$ ipython --no-banner

In [1]: import numpy as np

In [2]: np.set_printoptions(precision=2, suppress=True, linewidth=200, legacy="1.25")

In [3]: rnd = lambda a: np.round(a, 2) + 0

In [4]: mat = np.loadtxt("dump.csv", delimiter=",")

In [5]: rnd(mat)
Out[5]: 
array([[-0.35, -0.51,  0.21,  0.48, -0.57, -0.12],
       [-0.19, -0.21,  0.69, -0.57,  0.  ,  0.34],
       [ 0.64, -0.25, -0.11, -0.42, -0.52, -0.26],
       [-0.64,  0.12, -0.47, -0.5 , -0.27, -0.18],
       [ 0.  ,  0.75,  0.44,  0.08, -0.37, -0.29],
       [ 0.1 ,  0.23, -0.23,  0.1 , -0.44,  0.83]])

In [6]: # orthonormal columns

In [7]: rnd(np.linalg.norm(mat, axis=0))
Out[7]: array([1., 1., 1., 1., 1., 1.])

In [8]: rnd(mat.T @ mat)
Out[8]: 
array([[1., 0., 0., 0., 0., 0.],
       [0., 1., 0., 0., 0., 0.],
       [0., 0., 1., 0., 0., 0.],
       [0., 0., 0., 1., 0., 0.],
       [0., 0., 0., 0., 1., 0.],
       [0., 0., 0., 0., 0., 1.]])

In [9]: rnd(np.linalg.pinv(mat))
Out[9]: 
array([[-0.35, -0.19,  0.64, -0.64,  0.  ,  0.1 ],
       [-0.51, -0.21, -0.25,  0.12,  0.75,  0.23],
       [ 0.21,  0.69, -0.11, -0.47,  0.44, -0.23],
       [ 0.48, -0.57, -0.42, -0.5 ,  0.08,  0.1 ],
       [-0.57,  0.  , -0.52, -0.27, -0.37, -0.44],
       [-0.12,  0.34, -0.26, -0.18, -0.29,  0.83]])

In [10]: Y = mat / np.linalg.norm(mat, axis=1, keepdims=True)

In [11]: G = Y @ Y.T

In [12]: rnd(G[1])
Out[12]: array([0., 1., 0., 0., 0., 0.])

In [13]: rnd(G)
Out[13]: 
array([[1., 0., 0., 0., 0., 0.],
       [0., 1., 0., 0., 0., 0.],
       [0., 0., 1., 0., 0., 0.],
       [0., 0., 0., 1., 0., 0.],
       [0., 0., 0., 0., 1., 0.],
       [0., 0., 0., 0., 0., 1.]])

In [14]: (G - 2 * np.eye(6)).round(6).argmax(axis=1)
Out[14]: array([1, 0, 0, 0, 0, 0])

In [15]: vec = np.array([-1, -1, 0, -3, 2, 2])

In [16]: target = mat @ vec

In [17]: c, lr = np.zeros(6), 1 / np.linalg.norm(mat, 2) ** 2

In [18]: for i in range(4):
    ...:     c -= lr * mat.T @ (mat @ c - target)
    ...:     if i % 1 == 0: print(i, round(np.linalg.norm(mat @ c - target), 2))
    ...: 
0 0.0
1 0.0
2 0.0
3 0.0

In [19]: rnd(np.linalg.cond(mat))
Out[19]: 1.0

In [20]: rnd(c)
Out[20]: array([-1., -1.,  0., -3.,  2.,  2.])

In [21]: J = np.array([[5, 0, 0, 0], [9, 6, 0, 0], [0, 0, 5, 0], [0, 0, 9, 6]])

In [22]: # triangular, det is the product of the diagonal

In [23]: vec = np.array([-1, 1, 3, 3])

In [24]: np.sign((J @ vec).round(6))
Out[24]: array([-1, -1,  1,  1])

In [25]: J * vec
Out[25]: 
array([[-5,  0,  0,  0],
       [-9,  6,  0,  0],
       [ 0,  0, 15,  0],
       [ 0,  0, 27, 18]])

In [26]: (J * vec).sum(axis=1)
Out[26]: array([-5, -3, 15, 45])

In [27]: Y = np.array([[2, 2], [2, 0], [1, 0], [1, 2]])

In [28]: np.einsum("ij->j", J)
Out[28]: array([14,  6, 14,  6])

In [29]: np.linalg.matrix_rank(J @ Y)
Out[29]: 2

In [30]: np.einsum("ik,kj->ji", J, Y)
Out[30]: 
array([[10, 30,  5, 15],
       [10, 18,  0, 12]])

In [31]: np.einsum("ik,kj->ij", J, Y)
Out[31]: 
array([[10, 10],
       [30, 18],
       [ 5,  0],
       [15, 12]])

In [32]: np.vstack([J, Y.T]).shape
Out[32]: (6, 4)

In [33]: np.einsum("ij,ij->i", J, J)
Out[33]: array([ 25, 117,  25, 117])

In [34]: f, r1 = J[3], J[1]

In [35]: f @ r1
Out[35]: 0

In [36]: f @ f
Out[36]: 117

In [37]: p = (f @ r1) / (f @ f) * f

In [38]: np.outer(f, r1)
Out[38]: 
array([[ 0,  0,  0,  0],
       [ 0,  0,  0,  0],
       [81, 54,  0,  0],
       [54, 36,  0,  0]])

In [39]: r1 - p
Out[39]: array([9., 6., 0., 0.])

In [40]: rnd(np.linalg.norm(f + r1) ** 2 + np.linalg.norm(f - r1) ** 2)
Out[40]: 468.0

In [41]: feats = np.load("data.npy")

In [42]: feats
Out[42]: 
array([[ 4,  4,  4,  4,  4,  4,  4],
       [ 4,  8,  8,  8,  8,  8,  8],
       [ 4,  8, 12, 12, 12, 12, 12],
       [ 4,  8, 12, 16, 16, 16, 16],
       [ 4,  8, 12, 16, 20, 20, 20],
       [ 4,  8, 12, 16, 20, 24, 24],
       [ 4,  8, 12, 16, 20, 24, 28]])

In [43]: vals, evecs = np.linalg.eigvalsh(feats)
Traceback (most recent call last):
  Cell In[43], line 1
    vals, evecs = np.linalg.eigvalsh(feats)
ValueError: too many values to unpack (expected 2)


In [44]: vals, evecs = np.linalg.eigh(feats)

In [45]: rnd(np.linalg.eigvalsh(feats @ feats))
Out[45]: array([   1.09,    1.44,    2.33,    4.99,   16.  ,  109.67, 8376.48])

In [46]: rnd(vals)
Out[46]: array([ 1.05,  1.2 ,  1.53,  2.23,  4.  , 10.47, 91.52])

In [47]: rnd(evecs.T @ evecs)
Out[47]: 
array([[1., 0., 0., 0., 0., 0., 0.],
       [0., 1., 0., 0., 0., 0., 0.],
       [0., 0., 1., 0., 0., 0., 0.],
       [0., 0., 0., 1., 0., 0., 0.],
       [0., 0., 0., 0., 1., 0., 0.],
       [0., 0., 0., 0., 0., 1., 0.],
       [0., 0., 0., 0., 0., 0., 1.]])

In [48]: rnd(np.linalg.eigvalsh(feats + 5 * np.eye(7)))
Out[48]: array([ 6.05,  6.2 ,  6.53,  7.23,  9.  , 15.47, 96.52])

In [49]: np.unique(vals.round(6) + 0, return_counts=True)[1]
Out[49]: array([1, 1, 1, 1, 1, 1, 1])

In [50]: np.abs(evecs[:, -1]).round(6).argmax()
Out[50]: 6

In [51]: rnd(np.abs(evecs[:, -1]))
Out[51]: array([0.11, 0.21, 0.3 , 0.38, 0.45, 0.49, 0.51])

In [52]: rnd(evecs @ np.diag(vals) @ evecs.T)
Out[52]: 
array([[ 4.,  4.,  4.,  4.,  4.,  4.,  4.],
       [ 4.,  8.,  8.,  8.,  8.,  8.,  8.],
       [ 4.,  8., 12., 12., 12., 12., 12.],
       [ 4.,  8., 12., 16., 16., 16., 16.],
       [ 4.,  8., 12., 16., 20., 20., 20.],
       [ 4.,  8., 12., 16., 20., 24., 24.],
       [ 4.,  8., 12., 16., 20., 24., 28.]])
